% ipython --no-banner

In [1]: import numpy as np

In [2]: np.set_printoptions(precision=2, suppress=True, linewidth=120)

In [3]: def rnd(a):
   ...:     return np.round(a, 2) + 0
   ...: 

In [4]: W0 = np.load("run12.npy")

In [5]: W0
Out[5]: 
array([[-2, -2],
       [-2, -4]])

In [6]: vals, vecs = np.linalg.eigh(W0)

In [7]: x0 = np.array([-2, -3])

In [8]: vecs * np.maximum(vals, 0) @ vecs.T
Out[8]: 
array([[0., 0.],
       [0., 0.]])

In [9]: x0 @ W0 @ x0
Out[9]: np.int64(-68)

In [10]: proj = np.triu(np.array([[9, 2], [-1, 3]]), 1) + np.eye(2)

In [11]: M2 = proj @ W0 @ np.linalg.inv(proj)

In [12]: np.trace(M2), np.trace(W0)
Out[12]: (np.float64(-6.0), np.int64(-6))

In [13]: np.linalg.matrix_rank(M2)
Out[13]: np.int64(2)

In [14]: O, _ = np.linalg.qr(np.array([[1.5, -2.3, -0.1, 2.6, 0.8, -0.1],
    ...:     [1.3, 0.2, 1.4, 0.3, -0.2, -1.0],
    ...:     [-0.2, 0.2, -1.6, 0.0, 1.1, 0.7],
    ...:     [1.0, -1.2, -0.2, 0.3, 0.7, -0.9],
    ...:     [0.5, 1.1, -0.4, 1.0, 1.6, 1.0],
    ...:     [0.2, -0.2, -0.1, -0.1, 0.0, -0.5]]))

In [15]: E = -3 * O

In [16]: rnd(E)
Out[16]: 
array([[ 1.96, -1.57,  0.41, -1.5 , -0.52,  0.03],
       [ 1.7 ,  1.54, -1.12,  0.74, -1.23,  0.66],
       [-0.26,  0.07,  2.33,  0.75, -1.48,  0.87],
       [ 1.31, -0.6 ,  0.59,  1.91,  1.71,  0.11],
       [ 0.65,  1.95,  1.33, -1.2 ,  1.11, -0.58],
       [ 0.26, -0.07,  0.22,  0.74, -0.94, -2.73]])

In [17]: M2 = np.array([[-2, 1, 2], [0, 4, 1]])

In [18]: basis = np.kron(M2, W0)

In [19]: basis
Out[19]: 
array([[  4,   4,  -2,  -2,  -4,  -4],
       [  4,   8,  -2,  -4,  -4,  -8],
       [  0,   0,  -8,  -8,  -2,  -2],
       [  0,   0,  -8, -16,  -2,  -4]])

In [20]: basis.shape
Out[20]: (4, 6)

In [21]: rnd(np.linalg.norm(basis, 2)), rnd(np.linalg.norm(M2, 2) * np.linalg.norm(W0, 2))
Out[21]: (np.float64(23.54), np.float64(23.54))

In [22]: np.linalg.matrix_rank(basis)
Out[22]: np.int64(4)

In [23]: th = np.radians(180)

In [24]: r_ = np.eye(6)

In [25]: r_[5, 5] = r_[1, 1] = np.cos(th)

In [26]: r_[5, 1], r_[1, 5] = -np.sin(th), np.sin(th)

In [27]: rnd(r_)
Out[27]: 
array([[ 1.,  0.,  0.,  0.,  0.,  0.],
       [ 0., -1.,  0.,  0.,  0.,  0.],
       [ 0.,  0.,  1.,  0.,  0.,  0.],
       [ 0.,  0.,  0.,  1.,  0.,  0.],
       [ 0.,  0.,  0.,  0.,  1.,  0.],
       [ 0.,  0.,  0.,  0.,  0., -1.]])

In [28]: M2 = E @ r_.T

In [29]: np.allclose(E @ E.T, M2 @ M2.T)
Out[29]: True

In [30]: rnd(M2)
Out[30]: 
array([[ 1.96,  1.57,  0.41, -1.5 , -0.52, -0.03],
       [ 1.7 , -1.54, -1.12,  0.74, -1.23, -0.66],
       [-0.26, -0.07,  2.33,  0.75, -1.48, -0.87],
       [ 1.31,  0.6 ,  0.59,  1.91,  1.71, -0.11],
       [ 0.65, -1.95,  1.33, -1.2 ,  1.11,  0.58],
       [ 0.26,  0.07,  0.22,  0.74, -0.94,  2.73]])

In [31]: rnd(np.abs(M2 - E).max(axis=0))
Out[31]: array([0.  , 3.89, 0.  , 0.  , 0.  , 5.46])

In [32]: rng = np.random.default_rng(7474)

In [33]: lab = rng.permutation(6)

In [34]: lab
Out[34]: array([5, 3, 0, 4, 2, 1])

In [35]: M2 = E[lab][:, lab]

In [36]: rnd(np.diag(M2))
Out[36]: array([-2.73,  1.91,  1.96,  1.11,  2.33,  1.54])

In [37]: rnd(np.sort(np.abs(np.linalg.eigvals(M2))))
Out[37]: array([3., 3., 3., 3., 3., 3.])

In [38]: rnd(np.linalg.det(M2)), rnd(np.linalg.det(E[lab]))
Out[38]: (np.float64(-729.0), np.float64(729.0))

In [39]: np.allclose(M2, E)
Out[39]: False

In [40]: rnd(M2)
Out[40]: 
array([[-2.73,  0.74,  0.26, -0.94,  0.22, -0.07],
       [ 0.11,  1.91,  1.31,  1.71,  0.59, -0.6 ],
       [ 0.03, -1.5 ,  1.96, -0.52,  0.41, -1.57],
       [-0.58, -1.2 ,  0.65,  1.11,  1.33,  1.95],
       [ 0.87,  0.75, -0.26, -1.48,  2.33,  0.07],
       [ 0.66,  0.74,  1.7 , -1.23, -1.12,  1.54]])

In [41]: rnd(np.trace(M2))
Out[41]: np.float64(6.11)

In [42]: O, vecs = np.linalg.qr(M2[:, :3])[0], np.linalg.qr(M2[:, 3:])[0]

In [43]: s = np.linalg.svd(O.T @ vecs, compute_uv=False)

In [44]: (s > 0.9).sum()
Out[44]: np.int64(0)

In [45]: rnd(s)
Out[45]: array([0., 0., 0.])

In [46]: rnd((E + E.T) / 2)
Out[46]: 
array([[ 1.96,  0.07,  0.08, -0.1 ,  0.07,  0.15],
       [ 0.07,  1.54, -0.53,  0.07,  0.36,  0.29],
       [ 0.08, -0.53,  2.33,  0.67, -0.07,  0.55],
       [-0.1 ,  0.07,  0.67,  1.91,  0.25,  0.43],
       [ 0.07,  0.36, -0.07,  0.25,  1.11, -0.76],
       [ 0.15,  0.29,  0.55,  0.43, -0.76, -2.73]])

In [47]: rnd(np.trace(E))
Out[47]: np.float64(6.11)

In [48]: rnd((E - E.T) / 2)
Out[48]: 
array([[ 0.  , -1.63,  0.34, -1.41, -0.59, -0.12],
       [ 1.63,  0.  , -0.59,  0.67, -1.59,  0.36],
       [-0.34,  0.59,  0.  ,  0.08, -1.4 ,  0.33],
       [ 1.41, -0.67, -0.08,  0.  ,  1.46, -0.31],
       [ 0.59,  1.59,  1.4 , -1.46,  0.  ,  0.18],
       [ 0.12, -0.36, -0.33,  0.31, -0.18,  0.  ]])

In [49]: rnd(np.abs(np.linalg.eigvals(E)).max())
Out[49]: np.float64(3.0)

In [50]: J = np.load("out1.npy")

In [51]: rnd(J)
Out[51]: 
array([[0.58, 0.42, 0.25, 0.08],
       [0.42, 0.3 , 0.18, 0.06],
       [0.25, 0.18, 0.11, 0.04],
       [0.08, 0.06, 0.04, 0.01]])

In [52]: vals, vecs = np.linalg.eigh(J)

In [53]: x0 = np.array([0, -2, 1, 3])

In [54]: (np.sign(vecs[:, -1].round(6)) == np.sign(vecs[0, -1].round(6))).astype(int)
Out[54]: array([1, 1, 1, 1])

In [55]: rnd(vecs * np.abs(vals) @ vecs.T)
Out[55]: 
array([[0.58, 0.42, 0.25, 0.08],
       [0.42, 0.3 , 0.18, 0.06],
       [0.25, 0.18, 0.11, 0.04],
       [0.08, 0.06, 0.04, 0.01]])

In [56]: rnd(x0 @ J @ x0)
Out[56]: np.float64(0.19)

In [57]: M2 = J + rng.integers(-2, 3, (4, 1)) @ rng.integers(-2, 3, (1, 4))

In [58]: rnd(M2)
Out[58]: 
array([[ 0.58,  0.42,  0.25,  0.08],
       [ 1.42, -1.7 , -1.82, -1.94],
       [ 0.25,  0.18,  0.11,  0.04],
       [ 0.08,  0.06,  0.04,  0.01]])

In [59]: M2 - J
Out[59]: 
array([[ 0.,  0.,  0.,  0.],
       [ 1., -2., -2., -2.],
       [ 0.,  0.,  0.,  0.],
       [ 0.,  0.,  0.,  0.]])

In [60]: np.linalg.matrix_rank(M2 - J, tol=1e-8)
Out[60]: np.int64(1)

In [61]: np.abs(M2 - J).sum(axis=1)
Out[61]: array([0., 7., 0., 0.])

In [62]: rnd(np.linalg.svd(M2 - J, compute_uv=False))
Out[62]: array([3.61, 0.  , 0.  , 0.  ])

In [63]: rnd(M2.mean(axis=0))
Out[63]: array([ 0.58, -0.26, -0.36, -0.45])

In [64]: rnd(np.linalg.norm(M2))
Out[64]: np.float64(3.56)

In [65]: rnd(M2.sum(axis=0))
Out[65]: array([ 2.33, -1.05, -1.43, -1.81])

In [66]: np.linalg.matrix_rank(M2)
Out[66]: np.int64(2)

In [67]: rnd(np.diff(M2, axis=0))
Out[67]: 
array([[ 0.83, -2.12, -2.07, -2.02],
       [-1.17,  1.88,  1.93,  1.98],
       [-0.17, -0.12, -0.07, -0.02]])

In [68]: rnd(np.linalg.svd(M2, compute_uv=False))
Out[68]: array([3.47, 0.82, 0.  , 0.  ])

In [69]: np.count_nonzero(M2)
Out[69]: np.int64(16)

In [70]: rnd(np.abs(M2).max())
Out[70]: np.float64(1.94)

In [71]: x0 = np.array([2, 0, 8, 9, 2, 9])

In [72]: h = np.maximum(E @ x0, 0)

In [73]: rnd(np.maximum(E @ (3 * x0), 0))
Out[73]: array([ 0.  , 13.55, 89.4 , 86.82,  0.  ,  0.  ])

In [74]: rnd(h)
Out[74]: array([ 0.  ,  4.52, 29.8 , 28.94,  0.  ,  0.  ])

In [75]: rnd(np.tanh(E @ x0))
Out[75]: array([-1.  ,  1.  ,  1.  ,  1.  , -0.96, -1.  ])

In [76]: K = np.diag(np.array([2, 2, -1, -2, -1])) + -1 * np.eye(5, k=1) + -1 * np.eye(5, k=-1)

In [77]: K
Out[77]: 
array([[ 2., -1.,  0.,  0.,  0.],
       [-1.,  2., -1.,  0.,  0.],
       [ 0., -1., -1., -1.,  0.],
       [ 0.,  0., -1., -2., -1.],
       [ 0.,  0.,  0., -1., -1.]])

In [78]: # symmetric

In [79]: x0 = np.array([1, -1, 1, 1, 1])

In [80]: rhs = K @ x0

In [81]: rhs
Out[81]: array([ 3., -4., -1., -4., -2.])

In [82]: rnd(np.linalg.solve(K, rhs))
Out[82]: array([ 1., -1.,  1.,  1.,  1.])

In [83]: np.linalg.matrix_rank(K)
Out[83]: np.int64(5)

In [84]: rnd(np.linalg.svd(K, compute_uv=False))
Out[84]: array([3.14, 3.04, 1.23, 1.19, 0.14])

In [85]: K.sum(axis=1)
Out[85]: array([ 1.,  0., -3., -4., -2.])

In [86]: K.mean(axis=0)
Out[86]: array([ 0.2,  0. , -0.6, -0.8, -0.4])

In [87]: np.abs(K).max()
Out[87]: np.float64(2.0)

In [88]: np.unravel_index(np.abs(K).argmax(), K.shape)
Out[88]: (np.int64(0), np.int64(0))

In [89]: K.shape
Out[89]: (5, 5)

In [90]: vals, vecs = np.linalg.eigh(K)

In [91]: x0 = np.array([0, 1, 1, 1, 2])

In [92]: np.abs(K).sum(axis=1).max(), rnd(np.abs(vals).max())
Out[92]: (np.float64(4.0), np.float64(3.14))

In [93]: (np.sign(vecs[:, -1].round(6)) == np.sign(vecs[0, -1].round(6))).astype(int)
Out[93]: array([1, 0, 1, 0, 1])

In [94]: rnd(vecs * np.abs(vals) @ vecs.T)
Out[94]: 
array([[ 2.02, -0.94,  0.2 ,  0.05, -0.05],
       [-0.94,  2.22, -0.3 ,  0.33, -0.11],
       [ 0.2 , -0.3 ,  1.45,  0.87,  0.05],
       [ 0.05,  0.33,  0.87,  2.04,  0.98],
       [-0.05, -0.11,  0.05,  0.98,  1.01]])

In [95]: rnd(vecs * np.maximum(vals, 0) @ vecs.T)
Out[95]: 
array([[ 2.01, -0.97,  0.1 ,  0.02, -0.03],
       [-0.97,  2.11, -0.65,  0.17, -0.06],
       [ 0.1 , -0.65,  0.23, -0.06,  0.02],
       [ 0.02,  0.17, -0.06,  0.02, -0.01],
       [-0.03, -0.06,  0.02, -0.01,  0.  ]])

In [96]: m1 = np.loadtxt("sample10.csv", delimiter=",")

In [97]: m1
Out[97]: 
array([[-18.,   3.],
       [-12.,   2.],
       [ 18.,  -3.]])

In [98]: # column 0 is much longer than the rest

In [99]: M2 = np.array([[2, 2, 2], [0, 2, 1]])

In [100]: basis = np.kron(M2, m1)

In [101]: rnd(np.linalg.norm(basis, 2)), rnd(np.linalg.norm(M2, 2) * np.linalg.norm(m1, 2))
Out[101]: (np.float64(112.13), np.float64(112.13))

In [102]: np.linalg.matrix_rank(basis)
Out[102]: np.int64(2)

In [103]: basis.shape
Out[103]: (6, 6)

In [104]: A = np.load("arr.npy")

In [105]: A
Out[105]: 
array([[0, 1, 1, 0],
       [1, 0, 0, 1],
       [1, 0, 0, 0],
       [0, 1, 0, 0]])

In [106]: (A - A.T) / 2
Out[106]: 
array([[0., 0., 0., 0.],
       [0., 0., 0., 0.],
       [0., 0., 0., 0.],
       [0., 0., 0., 0.]])

In [107]: (A + A.T) / 2
Out[107]: 
array([[0., 1., 1., 0.],
       [1., 0., 0., 1.],
       [1., 0., 0., 0.],
       [0., 1., 0., 0.]])

In [108]: U, s, vt = np.linalg.svd(A, full_matrices=False)

In [109]: np.allclose(U * s @ vt, A)
Out[109]: True

In [110]: rnd(s)
Out[110]: array([1.62, 1.62, 0.62, 0.62])

In [111]: rnd(np.sqrt((s ** 2).sum())), rnd(np.linalg.norm(A))
Out[111]: (np.float64(2.45), np.float64(2.45))

In [112]: O, vecs = np.linalg.qr(A[:, :1])[0], np.linalg.qr(A[:, 1:])[0]

In [113]: s = np.linalg.svd(O.T @ vecs, compute_uv=False)

In [114]: (s > 0.9).sum()
Out[114]: np.int64(0)

In [115]: rnd(s)
Out[115]: array([0.71])

In [116]: M = np.load("w.npy")

In [117]: rnd(M)
Out[117]: 
array([[ 0.36, -0.44,  0.2 ],
       [-0.44,  0.53, -0.24],
       [ 0.2 , -0.24,  0.11]])

In [118]: M2 = M / np.sqrt((M ** 2).mean(axis=1, keepdims=True))

In [119]: np.linalg.matrix_rank(M2) == np.linalg.matrix_rank(M)
Out[119]: np.True_

In [120]: rnd(M - M.mean(axis=1, keepdims=True))
Out[120]: 
array([[ 0.32, -0.48,  0.16],
       [-0.39,  0.58, -0.19],
       [ 0.18, -0.26,  0.09]])

In [121]: rnd(M2[1])
Out[121]: array([-1.03,  1.26, -0.57])

In [122]: M2 = np.array([[-1, 0, -2], [-2, 2, -1], [0, 1, -1]])

In [123]: rnd(M @ M2)
Out[123]: 
array([[ 0.52, -0.67, -0.48],
       [-0.63,  0.82,  0.58],
       [ 0.29, -0.37, -0.26]])

In [124]: rnd(np.einsum("ij->j", M))
Out[124]: array([ 0.12, -0.15,  0.07])

In [125]: np.linalg.matrix_rank(M @ M2)
Out[125]: np.int64(1)

In [126]: rnd(M2.T @ M.T)
Out[126]: 
array([[ 0.52, -0.63,  0.29],
       [-0.67,  0.82, -0.37],
       [-0.48,  0.58, -0.26]])

In [127]: rnd(np.einsum("ij,ij->i", M, M))
Out[127]: array([0.36, 0.53, 0.11])

In [128]: vals, vecs = np.linalg.eigh(M)

In [129]: x0 = np.array([1, -3, 3])

In [130]: rnd(x0 @ M @ x0 / (x0 @ x0)), rnd(vals[0]), rnd(vals[-1])
Out[130]: (np.float64(0.75), np.float64(0.0), np.float64(1.0))

In [131]: rnd(vecs * np.abs(vals) @ vecs.T)
Out[131]: 
array([[ 0.36, -0.44,  0.2 ],
       [-0.44,  0.53, -0.24],
       [ 0.2 , -0.24,  0.11]])

In [132]: rnd(np.linalg.eigvalsh(M[1:, 1:]))
Out[132]: array([0.  , 0.64])

In [133]: rnd(np.linalg.norm(M[1] - M[2]))
Out[133]: np.float64(1.06)

In [134]: rnd(np.linalg.norm(M) ** 2 / np.linalg.norm(M, 2) ** 2)
Out[134]: np.float64(1.0)

In [135]: rnd(M[1] @ M[2])
Out[135]: np.float64(-0.24)

In [136]: np.linalg.norm(M, axis=1).argmax()
Out[136]: np.int64(1)

In [137]: rnd(np.linalg.norm(M, axis=0))
Out[137]: array([0.6 , 0.73, 0.33])

In [138]: x0 = np.array([2, -1])

In [139]: h = np.maximum(m1 @ x0, 0)

In [140]: np.flatnonzero(h > 1e-9)
Out[140]: array([2])

In [141]: h
Out[141]: array([ 0.,  0., 39.])

In [142]: np.tanh(m1 @ x0)
Out[142]: array([-1., -1.,  1.])

In [143]: m1.T @ h
Out[143]: array([ 702., -117.])

In [144]: np.maximum(m1 @ x0, 0) - np.maximum(-m1 @ x0, 0)
Out[144]: array([-39., -26.,  39.])

In [145]: feats = np.load("m.npy")

In [146]: feats
Out[146]: 
array([[ 0,  0,  0,  0],
       [ 0,  0,  0,  0],
       [ 0,  0,  0,  0],
       [ 0,  0,  0,  0],
       [ 0,  0,  0, -5],
       [-2,  0,  0,  0]])

In [147]: r = np.linalg.matrix_rank(feats)

In [148]: r
Out[148]: np.int64(2)

In [149]: ns = np.linalg.svd(feats)[2][r:].T

In [150]: np.allclose(feats @ ns, 0)
Out[150]: True

In [151]: np.linalg.matrix_rank(feats.T @ feats), np.linalg.matrix_rank(feats @ feats.T)
Out[151]: (np.int64(2), np.int64(2))

In [152]: [int(np.linalg.matrix_rank(feats[:i])) for i in range(1, len(feats) + 1)]
Out[152]: [0, 0, 0, 0, 1, 2]

In [153]: feats @ ns
Out[153]: 
array([[0., 0.],
       [0., 0.],
       [0., 0.],
       [0., 0.],
       [0., 0.],
       [0., 0.]])
